$ python3 -q
>>> import numpy as np
>>> np.set_printoptions(suppress=True, linewidth=200)
>>> rng = np.random.default_rng(7806)
>>> feats = (rng.random((4, 4)) < 0.3) + np.eye(4)
>>> feats /= feats.sum(axis=1, keepdims=True)
>>> feats.round(3)
array([[0.667, 0.   , 0.333, 0.   ],
       [0.333, 0.333, 0.333, 0.   ],
       [0.   , 0.333, 0.333, 0.333],
       [0.25 , 0.   , 0.25 , 0.5  ]])
>>> u = np.array([-3, 3])
>>> np.polyval(u, feats[1])
array([2., 2., 2., 3.])
>>> np.round(np.correlate(feats[1], feats[3], "full"), 3)
array([0.167, 0.25 , 0.25 , 0.167, 0.083, 0.083, 0.   ])
>>> np.linalg.cond(feats) > 100
np.False_
>>> np.linalg.matrix_rank(feats, rtol=0.1)
np.int64(3)
>>> vec = np.array([2, -3, 2, 2])
>>> h = np.maximum(feats @ vec, 0)
>>> np.maximum(feats @ (3 * vec), 0)
array([6., 1., 1., 6.])
>>> np.round(feats * (h > 1e-9)[:, None], 3)
array([[0.667, 0.   , 0.333, 0.   ],
       [0.333, 0.333, 0.333, 0.   ],
       [0.   , 0.333, 0.333, 0.333],
       [0.25 , 0.   , 0.25 , 0.5  ]])
>>> np.round(feats.T @ h, 3)
array([1.944, 0.222, 1.389, 1.111])
>>> np.round(np.maximum(feats @ vec, 0) - np.maximum(-feats @ vec, 0), 3)
array([2.   , 0.333, 0.333, 2.   ])
>>> u = np.array([-3, -2, 1, 3, 2, 1, 3, 2, -1, 1, 2, -2])
>>> W0 = np.array([np.roll(u, i) for i in range(12)])
>>> W0
array([[-3, -2,  1,  3,  2,  1,  3,  2, -1,  1,  2, -2],
       [-2, -3, -2,  1,  3,  2,  1,  3,  2, -1,  1,  2],
       [ 2, -2, -3, -2,  1,  3,  2,  1,  3,  2, -1,  1],
       [ 1,  2, -2, -3, -2,  1,  3,  2,  1,  3,  2, -1],
       [-1,  1,  2, -2, -3, -2,  1,  3,  2,  1,  3,  2],
       [ 2, -1,  1,  2, -2, -3, -2,  1,  3,  2,  1,  3],
       [ 3,  2, -1,  1,  2, -2, -3, -2,  1,  3,  2,  1],
       [ 1,  3,  2, -1,  1,  2, -2, -3, -2,  1,  3,  2],
       [ 2,  1,  3,  2, -1,  1,  2, -2, -3, -2,  1,  3],
       [ 3,  2,  1,  3,  2, -1,  1,  2, -2, -3, -2,  1],
       [ 1,  3,  2,  1,  3,  2, -1,  1,  2, -2, -3, -2],
       [-2,  1,  3,  2,  1,  3,  2, -1,  1,  2, -2, -3]])
>>> u = np.array([-2, 1, 2, 4, 4, 2, 3, -4, -4, -1, 5, -4])
>>> out = W0 + np.outer(u, np.eye(12)[8])
>>> print(np.linalg.matrix_rank(out - W0))
1
>>> np.round(np.linalg.det(out) / np.linalg.det(W0), 3), np.round(1 + np.linalg.solve(W0, u)[8], 3)
(np.float64(3.248), np.float64(3.248))
>>> np.linalg.matrix_rank(np.linalg.inv(out) - np.linalg.inv(W0), tol=1e-8)
np.int64(1)
>>> K = np.load("dump.npy")
>>> K
array([[ 48,  -1,  -1, -15, -13, -19,  16, -11,   1, -12, -18,  -3,  12,   7],
       [ -1,  51, -21,  -2,   0, -29,  16, -31,  20, -19,   0, -19,   4,   1],
       [ -1, -21,  55, -21,  -9,  16,  -3,  15,   3,  29, -15,   3, -23,  10],
       [-15,  -2, -21,  46,  21,  13, -13,  -6,   6, -14,  10,   1,  10, -15],
       [-13,   0,  -9,  21,  45,   8,   8, -11,  -7,   3,  19,   4,  -4,  -3],
       [-19, -29,  16,  13,   8,  61, -17,  16, -19,   8,  19,   1,   8,   3],
       [ 16,  16,  -3, -13,   8, -17,  40, -15, -26,  -3, -17,  -6,   2,   6],
       [-11, -31,  15,  -6, -11,  16, -15,  48, -18,  13,  -6,  13, -15,  -1],
       [  1,  20,   3,   6,  -7, -19, -26, -18,  65,  -2,  14, -14, -13,   0],
       [-12, -19,  29, -14,   3,   8,  -3,  13,  -2,  30,   7,   7, -26,  13],
       [-18,   0, -15,  10,  19,  19, -17,  -6,  14,   7,  52,  -1,  -8,  17],
       [ -3, -19,   3,   1,   4,   1,  -6,  13, -14,   7,  -1,  22,   1,  -5],
       [ 12,   4, -23,  10,  -4,   8,   2, -15, -13, -26,  -8,   1,  42, -24],
       [  7,   1,  10, -15,  -3,   3,   6,  -1,   0,  13,  17,  -5, -24,  49]])
>>> # rows and columns are dependent
>>> U, sig, Vh = np.linalg.svd(K)
>>> vecs = Vh[:(sig > 1e-8).sum()]
>>> vec = K[3] + 4 * K[5] + rng.integers(2) * np.eye(14)[6]
>>> vec
array([ -91., -118.,   43.,   98.,   53.,  257.,  -80.,   58.,  -70.,   18.,   86.,    5.,   42.,   -3.])
>>> print(np.linalg.matrix_rank(np.vstack([K, vec])))
12
>>> np.allclose(vecs.T @ vecs @ vec, vec)
False
>>> np.round(np.linalg.norm(vec - vecs.T @ vecs @ vec), 3)
np.float64(0.595)
